% python3 -q
>>> import numpy as np
>>> import numpy.linalg as la
>>> np.set_printoptions(precision=2, suppress=True, linewidth=160)
>>> data = np.loadtxt("sample4.csv", delimiter=",")
>>> print(data)
[[-0.8 -1.9  2.5 -1.7]
 [-1.4  0.  -0.9  2.4]
 [ 0.8 -0.2  1.  -2.4]
 [ 0.2  0.1  0.4  1.5]
 [-0.7 -0.1  0.3 -3. ]
 [-0.7  0.3  1.3 -1.6]
 [ 0.9 -0.9  1.  -1.4]
 [ 0.8  0.  -0.2 -1.3]
 [ 0.9 -0.8  0.5 -0.6]]
>>> x = np.array([1, -1, 0, -1])
>>> target = data @ x
>>> coef, lr = np.zeros(4), 1 / la.norm(data, 2) ** 2
>>> for i in range(8):
...     coef -= lr * data.T @ (data @ coef - target)
...     if i % 2 == 0: print(i, round(la.norm(data @ coef - target), 2))
... 
0 2.25
2 1.71
4 1.34
6 1.08
>>> print(round(la.cond(data), 2))
5.36
>>> W0 = np.load("layer16.npy")
>>> print(W0)
[[ 1 -2 -1 -1  0 -2 -3  5  3  3  2  2  2  4]
 [-4 -3 -4 -4  5  5  2  2  0  0  5  1  3  0]
 [-4  0  1  3 -3 -5  2  4 -5  5 -4  4  4 -5]
 [-5  4  1 -2 -4  2 -4  5  5  1 -1 -2  0 -1]
 [ 1 -3 -2  4 -3 -4  1  3 -5  4 -5 -5 -3  5]
 [ 5 -3 -3  2 -3 -3  3  4 -2 -1  3  5  5 -4]
 [ 0  3  2 -1 -3 -4  2  4 -5 -2 -3  2 -1  2]
 [-4 -1 -3 -4  0  0  3 -4  0  5  3  1 -5 -1]
 [ 3  5 -1  2 -3  1  4  4 -4  4  2  4  5  3]
 [ 5 -2 -1  5  2 -1  0 -3 -3  3 -3  4  1 -3]
 [-1  5 -2  2 -2 -5 -4  0  4 -5  1 -2  4  2]]
>>> r0 = np.array([0, 3])
>>> print(np.cross(W0[2, :3], W0[10, :3]))
[ -5  -9 -20]
>>> print(np.polyval(r0, W0[2]))
[3 3 3 3 3 3 3 3 3 3 3 3 3 3]
>>> K = np.tril(np.array([[0, 2, -1, -1, 2],
...     [-3, -3, 0, -3, 0],
...     [0, -3, 1, -2, -3],
...     [-2, -2, -2, -2, 1],
...     [-2, -3, 2, 2, 1]]), -1) + np.eye(5, dtype=int)
>>> print(K)
[[ 1  0  0  0  0]
 [-3  1  0  0  0]
 [ 0 -3  1  0  0]
 [-2 -2 -2  1  0]
 [-2 -3  2  2  1]]
>>> Uu, sv, Vh = la.svd(K, full_matrices=False)
>>> print(np.abs(Uu[:, 0]).round(6).argmax())
4
>>> print((sv > 1e-8).sum())
5
>>> print(np.round(sv / sv[0], 2) + 0)
[1.   0.66 0.46 0.21 0.  ]
>>> print(sv)
[5.76 3.79 2.66 1.19 0.01]
>>> print(np.round(Vh @ Vh.T, 2) + 0)
[[1. 0. 0. 0. 0.]
 [0. 1. 0. 0. 0.]
 [0. 0. 1. 0. 0.]
 [0. 0. 0. 1. 0.]
 [0. 0. 0. 0. 1.]]
>>> F = np.loadtxt("run19.csv", delimiter=",")
>>> print(F)
[[-0.23 -0.73 -0.4   0.29  0.11 -0.39]
 [ 0.46 -0.41  0.63  0.39 -0.27  0.07]
 [ 0.77  0.25 -0.47  0.23  0.1  -0.25]
 [ 0.23 -0.18  0.35 -0.51  0.64 -0.35]
 [ 0.17 -0.18 -0.12 -0.61 -0.69 -0.28]
 [ 0.26 -0.41 -0.3  -0.27  0.16  0.76]]
>>> B = np.array([[1, 1, 0], [0, 1, 3], [2, 0, 2], [0, 1, 3], [0, 2, 3], [3, 0, 0]])
>>> print(np.einsum("ij,ij->i", F, F))
[1. 1. 1. 1. 1. 1.]
>>> print(la.matrix_rank(np.vstack([F, B.T])))
6
>>> x = np.array([0, 0, 2, 0, 2, 2])
>>> print(np.abs(la.eigvals(F)))
[1. 1. 1. 1. 1. 1.]
>>> print(round(float(la.det(F)), 2))
-1.0
>>> rng = np.random.default_rng(4376)
>>> idx = rng.integers(0, 3, 6)
>>> J = (idx[:, None] == idx) * 2 + np.eye(6)
>>> print(J)
[[3. 0. 0. 2. 0. 0.]
 [0. 3. 2. 0. 0. 0.]
 [0. 2. 3. 0. 0. 0.]
 [2. 0. 0. 3. 0. 0.]
 [0. 0. 0. 0. 3. 2.]
 [0. 0. 0. 0. 2. 3.]]
>>> # splits into 3 blocks
>>> r0 = np.array([1, 3])
>>> print(np.round(np.array([np.convolve(row, r0, "same") for row in data]), 2) + 0)
[[-0.8 -4.3 -3.2  5.8]
 [-1.4 -4.2 -0.9 -0.3]
 [ 0.8  2.2  0.4  0.6]
 [ 0.2  0.7  0.7  2.7]
 [-0.7 -2.2  0.  -2.1]
 [-0.7 -1.8  2.2  2.3]
 [ 0.9  1.8 -1.7  1.6]
 [ 0.8  2.4 -0.2 -1.9]
 [ 0.9  1.9 -1.9  0.9]]
>>> print(np.convolve(data[8], r0))
[ 0.9  1.9 -1.9  0.9 -1.8]
